% ipython --no-banner

In [1]: import numpy as np

In [2]: np.set_printoptions(precision=2, suppress=True, linewidth=100, legacy="1.25")

In [3]: rng = np.random.default_rng(45)

In [4]: arr = rng.normal(size=(11, 9)) + 5 * np.array([0, 3, 3, -2, 0, 2, 3, -1, 0])

In [5]: arr.round(2) + 0
Out[5]: 
array([[ -0.46,  14.38,  15.14,  -9.16,  -0.15,  10.26,  15.53,  -4.31,  -0.89],
       [  0.47,  14.98,  14.4 , -10.68,  -0.23,   9.01,  13.54,  -4.94,   0.77],
       [ -0.24,  15.74,  14.6 , -11.  ,  -1.52,   9.18,  16.45,  -5.23,  -1.82],
       [  0.  ,  14.61,  14.53, -10.64,  -0.85,   9.63,  13.19,  -6.15,  -0.33],
       [  0.76,  15.46,  16.85,  -8.79,  -1.86,  10.53,  15.98,  -4.77,  -1.86],
       [ -0.36,  14.18,  15.37,  -8.85,   0.64,   8.96,  15.79,  -4.99,   0.99],
       [ -0.3 ,  15.19,  14.93, -10.24,   1.49,  10.87,  15.4 ,  -6.41,  -0.72],
       [ -0.01,  15.55,  13.25,  -9.21,  -1.16,   8.74,  16.  ,  -5.66,   0.28],
       [  0.94,  15.54,  13.83, -10.67,  -0.7 ,  10.3 ,  15.25,  -3.98,   0.43],
       [  0.88,  14.73,  14.6 , -11.62,  -0.74,   8.23,  14.1 ,  -3.56,   0.18],
       [  0.  ,  14.84,  14.45, -10.13,   0.98,   8.9 ,  14.3 ,  -5.97,  -0.39]])

In [6]: G = arr.T @ arr

In [7]: (arr @ arr.T).shape
Out[7]: (11, 11)

In [8]: O, r_ = np.linalg.qr(arr)

In [9]: round(abs(r_[0, 0]), 2), round(float(np.linalg.norm(arr[:, 0])), 2)
Out[9]: (1.72, 1.72)

In [10]: np.trace(O @ O.T)
Out[10]: 9.0

In [11]: np.allclose(r_.T @ r_, arr.T @ arr)
Out[11]: True

In [12]: A2 = arr / np.sqrt((arr ** 2).mean(axis=1, keepdims=True))

In [13]: A2[7].round(2) + 0
Out[13]: array([ 0.  ,  1.58,  1.35, -0.94, -0.12,  0.89,  1.63, -0.58,  0.03])

In [14]: np.linalg.matrix_rank(A2) == np.linalg.matrix_rank(arr)
Out[14]: True

In [15]: np.linalg.matrix_rank(arr - arr.mean(axis=1, keepdims=True))
Out[15]: 8

In [16]: arr.sum(axis=0)
Out[16]: array([   1.67,  165.2 ,  161.95, -110.97,   -4.09,  104.61,  165.53,  -55.96,   -3.35])

In [17]: np.round(np.linalg.norm(arr), 2)
Out[17]: 99.14

In [18]: arr.sum(axis=1)
Out[18]: array([40.34, 37.33, 36.17, 33.99, 42.3 , 41.73, 40.23, 37.79, 40.95, 36.8 , 36.97])

In [19]: np.linalg.svd(arr, compute_uv=False)
Out[19]: array([98.83,  4.28,  4.01,  3.07,  2.93,  2.1 ,  2.  ,  1.05,  0.4 ])

In [20]: np.unravel_index(np.abs(arr).argmax(), arr.shape)
Out[20]: (4, 2)

In [21]: np.round(np.abs(arr).max(), 2)
Out[21]: 16.85

In [22]: arr.shape
Out[22]: (11, 9)

In [23]: Uu, s, Vh = np.linalg.svd(arr)

In [24]: s
Out[24]: array([98.83,  4.28,  4.01,  3.07,  2.93,  2.1 ,  2.  ,  1.05,  0.4 ])

In [25]: np.argmax(s[:-1] / (s[1:] + 1e-6)) + 1
Out[25]: 1

In [26]: A2 = Uu[:, :1] @ np.diag(s[:1]) @ Vh[:1]

In [27]: np.linalg.matrix_rank(A2)
Out[27]: 1

In [28]: np.linalg.matrix_rank(arr, rtol=0.05)
Out[28]: 1

In [29]: K = np.loadtxt("arr.csv", delimiter=",")

In [30]: K
Out[30]: 
array([[ 2., -3.,  1.,  3., -3., -2.,  1., -3.,  2.,  2.],
       [-3.,  2., -3.,  1.,  3., -3., -2.,  1., -3.,  2.],
       [ 1., -3.,  2., -3.,  1.,  3., -3., -2.,  1., -3.],
       [ 3.,  1., -3.,  2., -3.,  1.,  3., -3., -2.,  1.],
       [-3.,  3.,  1., -3.,  2., -3.,  1.,  3., -3., -2.],
       [-2., -3.,  3.,  1., -3.,  2., -3.,  1.,  3., -3.],
       [ 1., -2., -3.,  3.,  1., -3.,  2., -3.,  1.,  3.],
       [-3.,  1., -2., -3.,  3.,  1., -3.,  2., -3.,  1.],
       [ 2., -3.,  1., -2., -3.,  3.,  1., -3.,  2., -3.],
       [ 2.,  2., -3.,  1., -2., -3.,  3.,  1., -3.,  2.]])

In [31]: x0 = np.array([-1, -2, 0, -2, 1, -1, -2, 1, -2, -2])

In [32]: target = K @ x0

In [33]: b, lr = np.zeros(10), 1 / np.linalg.norm(K, 2) ** 2

In [34]: for i in range(250):
    ...:     b -= lr * K.T @ (K @ b - target)
    ...:     if i % 50 == 0: print(i, round(np.linalg.norm(K @ b - target), 2))
    ...: 
0 13.23
50 1.64
100 0.89
150 0.64
200 0.51

In [35]: round(np.linalg.cond(K), 2)
Out[35]: 30.44

In [36]: b
Out[36]: array([-1.04, -1.58, -0.14, -2.29,  0.77, -1.18, -2.24,  0.77, -1.61, -1.92])

In [37]: def softmax(z):
    ...:     e = np.exp(z - z.max(axis=-1, keepdims=True))
    ...:     return e / e.sum(axis=-1, keepdims=True)
    ...: 

In [38]: softmax(K).sum(axis=1)
Out[38]: array([1., 1., 1., 1., 1., 1., 1., 1., 1., 1.])

In [39]: np.round(softmax(K[4] + -2), 2) + 0
Out[39]: array([0.  , 0.38, 0.05, 0.  , 0.14, 0.  , 0.05, 0.38, 0.  , 0.  ])

In [40]: S = K @ K.T / np.sqrt(10)

In [41]: softmax(S).round(6).argmax(axis=1)
Out[41]: array([0, 1, 2, 3, 4, 5, 6, 7, 8, 9])

In [42]: np.round(softmax(S + np.triu(np.full(S.shape, -np.inf), 1)), 2) + 0
Out[42]: 
array([[1.  , 0.  , 0.  , 0.  , 0.  , 0.  , 0.  , 0.  , 0.  , 0.  ],
       [0.  , 1.  , 0.  , 0.  , 0.  , 0.  , 0.  , 0.  , 0.  , 0.  ],
       [0.  , 0.  , 1.  , 0.  , 0.  , 0.  , 0.  , 0.  , 0.  , 0.  ],
       [0.  , 0.  , 0.  , 1.  , 0.  , 0.  , 0.  , 0.  , 0.  , 0.  ],
       [0.  , 0.  , 0.  , 0.  , 1.  , 0.  , 0.  , 0.  , 0.  , 0.  ],
       [0.  , 0.  , 0.  , 0.  , 0.  , 1.  , 0.  , 0.  , 0.  , 0.  ],
       [0.  , 0.  , 0.  , 0.  , 0.  , 0.  , 1.  , 0.  , 0.  , 0.  ],
       [0.  , 0.  , 0.  , 0.  , 0.  , 0.  , 0.  , 0.99, 0.  , 0.  ],
       [0.  , 0.  , 0.  , 0.  , 0.  , 0.  , 0.  , 0.  , 1.  , 0.  ],
       [0.  , 0.  , 0.  , 0.  , 0.  , 0.  , 0.  , 0.  , 0.  , 1.  ]])

In [43]: evals, V = np.linalg.eigh(K)

In [44]: (evals > 1e-8).sum(), (evals < -1e-8).sum()
Out[44]: (6, 4)

In [45]: np.linalg.svd(K, compute_uv=False)
Out[45]: array([15.28, 13.99,  7.64,  6.63,  4.74,  3.32,  2.46,  2.1 ,  1.48,  0.5 ])

In [46]: np.round(V.T @ V, 2) + 0
Out[46]: 
array([[1., 0., 0., 0., 0., 0., 0., 0., 0., 0.],
       [0., 1., 0., 0., 0., 0., 0., 0., 0., 0.],
       [0., 0., 1., 0., 0., 0., 0., 0., 0., 0.],
       [0., 0., 0., 1., 0., 0., 0., 0., 0., 0.],
       [0., 0., 0., 0., 1., 0., 0., 0., 0., 0.],
       [0., 0., 0., 0., 0., 1., 0., 0., 0., 0.],
       [0., 0., 0., 0., 0., 0., 1., 0., 0., 0.],
       [0., 0., 0., 0., 0., 0., 0., 1., 0., 0.],
       [0., 0., 0., 0., 0., 0., 0., 0., 1., 0.],
       [0., 0., 0., 0., 0., 0., 0., 0., 0., 1.]])

In [47]: np.round(evals.sum(), 2), np.trace(K)
Out[47]: (20.0, 20.0)

In [48]: evals
Out[48]: array([-7.64, -6.63, -3.32, -1.48,  0.5 ,  2.1 ,  2.46,  4.74, 13.99, 15.28])

In [49]: np.unique(evals.round(6) + 0, return_counts=True)[1]
Out[49]: array([1, 1, 1, 1, 1, 1, 1, 1, 1, 1])
